>>> import numpy as np
>>> np.set_printoptions(precision=1, suppress=True, linewidth=200, legacy="1.25")
>>> rd = lambda a: np.round(a, 1) + 0
>>> mat = np.load("arr.npy")
>>> print(mat)
[[ 0  0  0 -2  0  0  0]
 [ 0  0  0  0  0  0 -2]
 [ 0 -2  0  0  0  0  0]
 [-3  0  0  0  0  0  0]
 [ 0  0  0  0  2  0  0]
 [ 0  0  2  0  0  0  0]
 [ 0  0  0  0  0  3  0]]
>>> w1 = np.array([[-4, 2, 4, -5, 1, 3],
...     [5, -3, 4, -3, -4, 0],
...     [-1, -3, -1, -1, -3, 3],
...     [-2, 3, -4, -5, 4, 4],
...     [-2, 1, -2, 1, 5, -3],
...     [5, 4, 0, -5, 5, -4],
...     [-4, 1, 3, 2, -5, 2]])
>>> c = np.array([3, 3, 1, 1, 2, 3])
>>> H = np.maximum(mat @ w1 + c, 0)
>>> print((H > 0).astype(int))
[[1 0 1 1 0 0]
 [1 1 0 0 1 0]
 [0 1 0 1 1 1]
 [1 0 0 1 0 0]
 [0 1 0 1 1 0]
 [1 0 0 0 0 1]
 [1 1 1 0 1 0]]
>>> Z = np.array([[-5, 1], [-4, 5], [3, -5], [4, 3], [5, -2], [-3, 3]])
>>> print((H @ Z).round(6).argmax(axis=1))
[0 0 1 1 0 1 1]
>>> x = np.array([2, 0, 1, 2, -2, 2, -1])
>>> a = np.maximum(mat @ x, 0)
>>> print(mat * (a > 1e-9)[:, None])
[[ 0  0  0  0  0  0  0]
 [ 0  0  0  0  0  0 -2]
 [ 0  0  0  0  0  0  0]
 [ 0  0  0  0  0  0  0]
 [ 0  0  0  0  0  0  0]
 [ 0  0  2  0  0  0  0]
 [ 0  0  0  0  0  3  0]]
>>> print(a)
[0 2 0 0 0 2 6]
>>> q, evecs = np.linalg.qr(mat[:, :4])[0], np.linalg.qr(mat[:, 4:])[0]
>>> sigma = np.linalg.svd(q.T @ evecs, compute_uv=False)
>>> print((sigma > 0.9).sum())
0
>>> print(sigma)
[0. 0. 0.]
>>> print(np.degrees(np.arccos(sigma.clip(0, 1))))
[90. 90. 90.]
>>> print(rd(np.linalg.norm(q @ q.T - evecs @ evecs.T, 2)))
1.0
>>> M = np.load("test18.npy")
>>> print(M)
[[ 45.7  -4.  -12.9  -4.2 -23.6 -11.8 -10.5]
 [ 46.3  -3.  -13.4   0.2 -25.1 -13.4  -8.6]
 [ 44.7  -4.1 -13.4  -1.4 -26.  -10.3 -11. ]
 [-29.3  -2.4 -23.  -17.8 -29.8  33.6  -5.3]
 [-30.   -0.7 -20.1 -19.8 -31.5  34.5  -7.6]
 [ 45.6  -4.  -12.3  -1.3 -26.  -11.1 -10.7]
 [-29.8  -1.6 -21.  -20.7 -30.1  32.8  -6. ]
 [-29.2  -4.4 -21.5 -19.4 -30.3  34.8  -5.4]
 [-29.9  -2.3 -22.9 -20.7 -30.6  33.4  -5.7]
 [ 46.3  -3.7 -12.9  -1.8 -23.4 -12.4 -11.5]
 [-30.2  -2.3 -22.5 -19.6 -29.9  33.7  -5.4]
 [-30.8  -1.6 -20.9 -19.7 -30.8  34.3  -5.6]
 [-30.5  -3.1 -21.4 -20.1 -30.6  34.1  -7. ]
 [ 46.2  -3.2 -10.9  -2.2 -25.4 -12.3 -10.4]
 [ 48.   -4.7 -12.8  -4.3 -23.9 -12.1  -9.5]
 [ 46.4  -4.  -11.7  -2.5 -25.7 -11.8 -10.9]
 [-29.6  -1.8 -23.7 -20.1 -30.7  33.8  -7.3]
 [ 47.8  -4.3 -15.   -1.4 -24.1 -11.7  -9.3]
 [ 44.4  -3.7 -13.2  -3.6 -23.9 -11.9  -9.3]]
>>> print((mat - mat.T) / 2)
[[ 0.   0.   0.   0.5  0.   0.   0. ]
 [ 0.   0.   1.   0.   0.   0.  -1. ]
 [ 0.  -1.   0.   0.   0.  -1.   0. ]
 [-0.5  0.   0.   0.   0.   0.   0. ]
 [ 0.   0.   0.   0.   0.   0.   0. ]
 [ 0.   0.   1.   0.   0.   0.  -1.5]
 [ 0.   1.   0.   0.   0.   1.5  0. ]]
>>> print(mat @ mat)
[[ 6  0  0  0  0  0  0]
 [ 0  0  0  0  0 -6  0]
 [ 0  0  0  0  0  0  4]
 [ 0  0  0  6  0  0  0]
 [ 0  0  0  0  4  0  0]
 [ 0 -4  0  0  0  0  0]
 [ 0  0  6  0  0  0  0]]
>>> assert mat == mat.T
Traceback (most recent call last):
  File "<python-input-25>", line 1, in <module>
    assert mat == mat.T
           ^^^^^^^^^^^^
ValueError: The truth value of an array with more than one element is ambiguous. Use a.any() or a.all()
>>> print(rd(np.sort(np.abs(np.linalg.eigvals(mat)))))
[2.  2.2 2.2 2.2 2.2 2.4 2.4]
>>> mat.inv()
Traceback (most recent call last):
  File "<python-input-27>", line 1, in <module>
    mat.inv()
    ^^^^^^^
AttributeError: 'numpy.ndarray' object has no attribute 'inv'
>>> print(np.allclose(mat, mat.T))
False
>>> t3 = np.stack([M, 5 * M, M[::-1]])
>>> print(rd(np.linalg.norm(t3, axis=(1, 2))))
[ 258.4 1292.   258.4]
>>> print((t3 @ M.T).shape)
(3, 19, 19)
>>> print(t3.shape)
(3, 19, 7)
>>> cen = M - M.mean(axis=0)
>>> U, sigma, Vt = np.linalg.svd(cen, full_matrices=False)
>>> print(rd(sigma))
[198.6   5.6   5.2   3.7   3.3   2.2   1.6]
>>> print(rd(np.abs(Vt[-1])))
[0.4 0.5 0.1 0.1 0.4 0.6 0.1]
>>> print((np.sign(U[:, 0]) == np.sign(U[0, 0])).astype(int))
[1 1 1 0 0 1 0 0 0 1 0 0 0 1 1 1 0 1 1]
>>> print(rd((sigma ** 2).sum() ** 2 / (sigma ** 4).sum()))
1.0
>>> print(np.abs(Vt[0]).argmax())
0
>>> print(rd(sigma ** 2 / (sigma ** 2).sum()))
[1. 0. 0. 0. 0. 0. 0.]
>>> print(np.linalg.matrix_rank(cen))
7
>>> print(np.abs(U[:, 0]).argmax())
11
>>> print(rd(Vt[0] * np.sign(Vt[0, np.abs(Vt[0]).argmax()])))
[ 0.8  0.   0.1  0.2  0.1 -0.5  0. ]
>>> print(rd(cen.mean(axis=0)))
[0. 0. 0. 0. 0. 0. 0.]
>>> Z = M[[12, 1]].astype(float)
>>> for _ in range(3):
...     labels = np.linalg.norm(M[:, None] - Z, axis=-1).argmin(axis=1)
...     Z = np.array([M[labels == j].mean(axis=0) for j in range(2)])
... 
>>> print(labels)
[1 1 1 0 0 1 0 0 0 1 0 0 0 1 1 1 0 1 1]
>>> print(np.abs(Z[1] - Z[0]).argmax())
0
>>> K = np.loadtxt("block10.csv", delimiter=",")
>>> print(K)
[[5. 3. 5. 0. 5. 3. 2. 2.]
 [5. 3. 5. 0. 5. 3. 2. 2.]
 [1. 0. 3. 1. 3. 5. 1. 5.]]
>>> x = np.array([3, 0, 2, 2, 2, 1, 0])
>>> y = M @ x
>>> print(rd(np.linalg.lstsq(M, y)[0]))
[3. 0. 2. 2. 2. 1. 0.]
>>> print(rd(np.linalg.pinv(M) @ M))
[[1. 0. 0. 0. 0. 0. 0.]
 [0. 1. 0. 0. 0. 0. 0.]
 [0. 0. 1. 0. 0. 0. 0.]
 [0. 0. 0. 1. 0. 0. 0.]
 [0. 0. 0. 0. 1. 0. 0.]
 [0. 0. 0. 0. 0. 1. 0.]
 [0. 0. 0. 0. 0. 0. 1.]]
>>> rng = np.random.default_rng(116)
>>> y = y + 0.3 * rng.normal(size=19)
>>> print(rd(y))
[  43.7   48.9   42.5 -196.  -198.3   46.9 -200.1 -195.5 -204.9   50.3 -200.5 -201.  -201.3   49.    49.8   47.5 -203.8   50.8   40.3]
>>> c, *_ = np.linalg.lstsq(M, y)
>>> print(rd(M.T @ (y - M @ c)))
[0. 0. 0. 0. 0. 0. 0.]
>>> t3 = np.stack([K, 5 * K, K[::-1]])
>>> print(t3.shape)
(3, 3, 8)
>>> print(t3.sum(axis=0))
[[31. 18. 33.  1. 33. 23. 13. 17.]
 [35. 21. 35.  0. 35. 21. 14. 14.]
 [11.  3. 23.  6. 23. 33.  8. 32.]]
>>> print(np.einsum("bij,cij->bc", t3, t3))
[[ 273. 1365.  225.]
 [1365. 6825. 1125.]
 [ 225. 1125.  273.]]
>>> print((t3 @ K.T).shape)
(3, 3, 3)
>>> K @ K
Traceback (most recent call last):
  File "<python-input-65>", line 1, in <module>
    K @ K
    ~~^~~
ValueError: matmul: Input operand 1 has a mismatch in its core dimension 0, with gufunc signature (n?,k),(k,m?)->(n?,m?) (size 3 is different from 8)
>>> G = K.T @ K
>>> print(np.trace(G), (K ** 2).sum())
273.0 273.0
>>> print(rd(np.linalg.eigvalsh(G)[::-1]))
[245.9  27.1   0.    0.    0.    0.    0.    0. ]
>>> print(np.diag(G))
[51. 18. 59.  1. 59. 43.  9. 33.]
>>> print(np.linalg.matrix_rank(G))
2
>>> print(np.allclose(G, G.T))
True
>>> E = np.load("data.npy")
>>> print(E)
[[ -0.7  14.4   2.2   0.7 -12.1 -11.7]
 [ -0.6  13.7   2.8  -1.7 -11.9  -8.3]
 [  1.1  12.4   2.2  -0.7 -12.5 -10.9]
 [  0.5  13.2   3.6  -0.4 -15.1 -10.5]
 [ -5.4 -11.9   4.6  -4.7  -3.6   5.2]
 [ -3.6  -8.8   2.6  -2.8  -3.2   4.5]
 [  0.6  14.7   2.9  -0.1 -11.1 -10.4]
 [ -3.7 -11.    5.5  -0.6  -3.7   5.6]
 [ -2.4 -11.3   2.3  -3.3  -3.2   4.3]
 [ -3.9 -11.3   3.8  -3.5  -6.    3.8]
 [  0.5  15.1   3.5  -1.2  -9.2  -8.3]
 [ -1.2  14.7   2.1   0.1 -10.9 -11.1]
 [ -3.2 -10.9   3.4  -3.7  -3.3   3. ]
 [ -4.6  -9.7   4.7  -3.4  -3.3   2.6]
 [ -4.7 -12.    3.7  -1.1  -2.4   3.4]
 [ -4.  -11.1   4.4  -4.2  -4.6   2.6]
 [ -3.3 -11.7   3.8  -2.7  -4.5   3.3]
 [ -5.6 -12.5   3.5  -2.8  -1.7   4.5]
 [ -4.3 -10.6   4.6  -3.3  -4.2   3.6]
 [ -0.8  14.6   4.   -0.3  -9.7  -9.7]]
>>> G = np.cov(E, rowvar=False)
>>> print(rd(np.corrcoef(E.T)))
[[ 1.   0.9 -0.6  0.7 -0.9 -0.9]
 [ 0.9  1.  -0.5  0.8 -0.9 -1. ]
 [-0.6 -0.5  1.  -0.4  0.5  0.5]
 [ 0.7  0.8 -0.4  1.  -0.7 -0.8]
 [-0.9 -0.9  0.5 -0.7  1.   0.9]
 [-0.9 -1.   0.5 -0.8  0.9  1. ]]
>>> print(rd(np.linalg.eigvalsh(G)[::-1]))
[232.2   2.3   1.1   0.9   0.8   0.3]
>>> print(rd(E.std(axis=0)))
[ 2.1 12.4  0.9  1.6  4.1  6.9]
>>> print(rd(np.polyfit(E[:, 4], E[:, 1], 1)))
[ -2.8 -20.1]
>>> print(np.argsort(-E.std(axis=0).round(6), kind="stable"))
[1 5 4 0 3 2]
>>> print(rd(G))
[[  4.8  25.4  -1.2   2.6  -8.3 -14.1]
 [ 25.4 160.9  -6.3  16.3 -50.  -88.9]
 [ -1.2  -6.3   0.9  -0.6   1.9   3.7]
 [  2.6  16.3  -0.6   2.6  -4.9  -9.1]
 [ -8.3 -50.    1.9  -4.9  17.8  28.4]
 [-14.1 -88.9   3.7  -9.1  28.4  50.5]]
>>> labels = rng.permutation(6)
>>> print(labels)
[5 0 4 3 1 2]
>>> B = G[labels][:, labels]
>>> print(rd(B))
[[ 50.5 -14.1  28.4  -9.1 -88.9   3.7]
 [-14.1   4.8  -8.3   2.6  25.4  -1.2]
 [ 28.4  -8.3  17.8  -4.9 -50.    1.9]
 [ -9.1   2.6  -4.9   2.6  16.3  -0.6]
 [-88.9  25.4 -50.   16.3 160.9  -6.3]
 [  3.7  -1.2   1.9  -0.6  -6.3   0.9]]
>>> arr = np.load("run16.npy")
>>> print(arr)
[[-3.7 -3.5 -1.7]
 [-1.2 -1.2 -0.5]
 [ 1.3  1.4  0.8]
 [ 4.7  4.8  2.4]
 [-2.9 -3.  -1.5]
 [ 0.5  0.2  0.1]
 [-0.8 -1.1 -0.6]
 [-1.4 -1.3 -0.6]
 [ 0.4  0.4  0.5]
 [ 1.6  1.4  0.7]
 [-1.1 -1.3 -0.6]
 [-3.6 -3.6 -1.7]
 [ 3.3  3.3  1.5]
 [-3.3 -3.4 -1.6]
 [ 0.1  0.  -0.1]
 [-0.7 -0.5 -0.2]
 [ 1.5  1.4  0.6]
 [ 2.2  2.3  1. ]
 [-4.8 -4.9 -2.4]
 [-0.6 -0.7 -0.4]
 [-1.3 -1.2 -0.8]
 [ 1.8  1.7  0.8]
 [-1.  -1.1 -0.5]
 [ 1.8  1.7  0.9]
 [ 3.6  3.8  1.9]
 [-3.3 -3.3 -1.6]
 [-0.5 -0.2 -0.2]
 [-1.  -0.7 -0.3]
 [ 0.3  0.4  0.4]
 [-0.8 -0.9 -0.4]
 [-1.2 -1.2 -0.7]
 [ 1.4  1.2  0.6]
 [-0.2 -0.1  0.1]
 [-2.7 -2.9 -1.4]
 [ 0.1  0.   0.1]]
>>> q, evecs = np.linalg.qr(arr[:, :2])[0], np.linalg.qr(arr[:, 2:])[0]
>>> sigma = np.linalg.svd(q.T @ evecs, compute_uv=False)
>>> print((sigma > 0.9).sum())
1
>>> B = np.c_[arr[:, :2] @ np.array([[-1, 0], [1, -1]]), np.array([-1, -4, 2, 1, -5, -4, -4, -5, -4, 3, 1, -4, -5, 2, 0, 3, -1, -4, -1, 3, -1, 2, -1, 4, 0, 1, -1, 0, 1, -5, -3, -5, 0, 3, 3])]
>>> print(rd(B))
[[ 0.2  3.5 -1. ]
 [ 0.   1.2 -4. ]
 [ 0.1 -1.4  2. ]
 [ 0.1 -4.8  1. ]
 [-0.1  3.  -5. ]
 [-0.3 -0.2 -4. ]
 [-0.3  1.1 -4. ]
 [ 0.1  1.3 -5. ]
 [ 0.  -0.4 -4. ]
 [-0.2 -1.4  3. ]
 [-0.2  1.3  1. ]
 [ 0.   3.6 -4. ]
 [ 0.  -3.3 -5. ]
 [-0.1  3.4  2. ]
 [-0.1  0.   0. ]
 [ 0.2  0.5  3. ]
 [-0.1 -1.4 -1. ]
 [ 0.1 -2.3 -4. ]
 [-0.1  4.9 -1. ]
 [-0.1  0.7  3. ]
 [ 0.1  1.2 -1. ]
 [-0.1 -1.7  2. ]
 [-0.1  1.1 -1. ]
 [-0.1 -1.7  4. ]
 [ 0.2 -3.8  0. ]
 [ 0.   3.3  1. ]
 [ 0.3  0.2 -1. ]
 [ 0.3  0.7  0. ]
 [ 0.1 -0.4  1. ]
 [-0.1  0.9 -5. ]
 [ 0.   1.2 -3. ]
 [-0.2 -1.2 -5. ]
 [ 0.1  0.1  0. ]
 [-0.2  2.9  3. ]
 [-0.1  0.   3. ]]
>>> print(rd(np.linalg.lstsq(arr, B[:, 0])[0]))
[-1.  1.  0.]
